$ python3 -q
>>> import numpy as np
>>> np.set_printoptions(precision=4, suppress=True, linewidth=200, floatmode="fixed")
>>> m1 = 3 * np.eye(2) + np.eye(2, k=1)
>>> print(m1)
[[3.0000 1.0000]
 [0.0000 3.0000]]
>>> # triangular
>>> C2 = m1.T @ m1
>>> print((m1 @ m1.T).shape)
(2, 2)
>>> print(np.trace(C2), (m1 ** 2).sum())
19.0 19.0
>>> print(np.prod(np.diag(m1)), round(float(np.linalg.det(m1)), 4))
9.0 9.0
>>> print(np.linalg.matrix_rank(m1 - m1[0, 0] * np.eye(2)))
1
>>> print(m1 @ m1)
[[9.0000 6.0000]
 [0.0000 9.0000]]
>>> print([int(np.linalg.matrix_rank(np.linalg.matrix_power(m1, p))) for p in range(1, 3)])
[2, 2]
>>> J = np.array([[3, -2, 2], [3, 0, -3], [5, -4, 2], [-2, 5, -1]])
>>> J[3] = J[1]
>>> print(J)
[[ 3 -2  2]
 [ 3  0 -3]
 [ 5 -4  2]
 [ 3  0 -3]]
>>> # rows 1 and 3 are equal
>>> O = J.astype(float).copy()
>>> for j in range(3):
...     O[:, j] -= O[:, :j] @ (O[:, :j].T @ O[:, j])
...     O[:, j] /= np.linalg.norm(O[:, j])
... 
>>> print(O)
[[ 0.4160 -0.1890  0.8895]
 [ 0.4160  0.5669 -0.0741]
 [ 0.6934 -0.5669 -0.4447]
 [ 0.4160  0.5669 -0.0741]]
>>> print(np.round(O.T @ J, 4) + 0)
[[ 7.2111 -3.6056 -0.2774]
 [ 0.0000  2.6458 -4.9135]
 [ 0.0000  0.0000  1.3342]]
>>> print(np.round(O.T @ O, 4) + 0)
[[1.0000 0.0000 0.0000]
 [0.0000 1.0000 0.0000]
 [0.0000 0.0000 1.0000]]
>>> hat = J @ np.linalg.solve(J.T @ J, J.T)
>>> print(hat.round(4) + 0)
[[1.0000 0.0000 0.0000 0.0000]
 [0.0000 0.5000 0.0000 0.5000]
 [0.0000 0.0000 1.0000 0.0000]
 [0.0000 0.5000 0.0000 0.5000]]
>>> print(np.round(hat @ J[:, 1], 4) + 0)
[-2.0000  0.0000 -4.0000  0.0000]
>>> print(np.allclose(hat @ hat, hat))
True
>>> other = np.array([[-2, 2], [2, 1]])
>>> basis = np.kron(other, J)
>>> print(np.linalg.matrix_rank(basis))
6
>>> O, V = np.linalg.qr(J[:, :1])[0], np.linalg.qr(J[:, 1:])[0]
>>> sigma = np.linalg.svd(O.T @ V, compute_uv=False)
>>> print(np.degrees(np.arccos(sigma.clip(0, 1))))
[10.4892]
>>> print(round(np.linalg.norm(O @ O.T - V @ V.T, 2), 4))
1.0
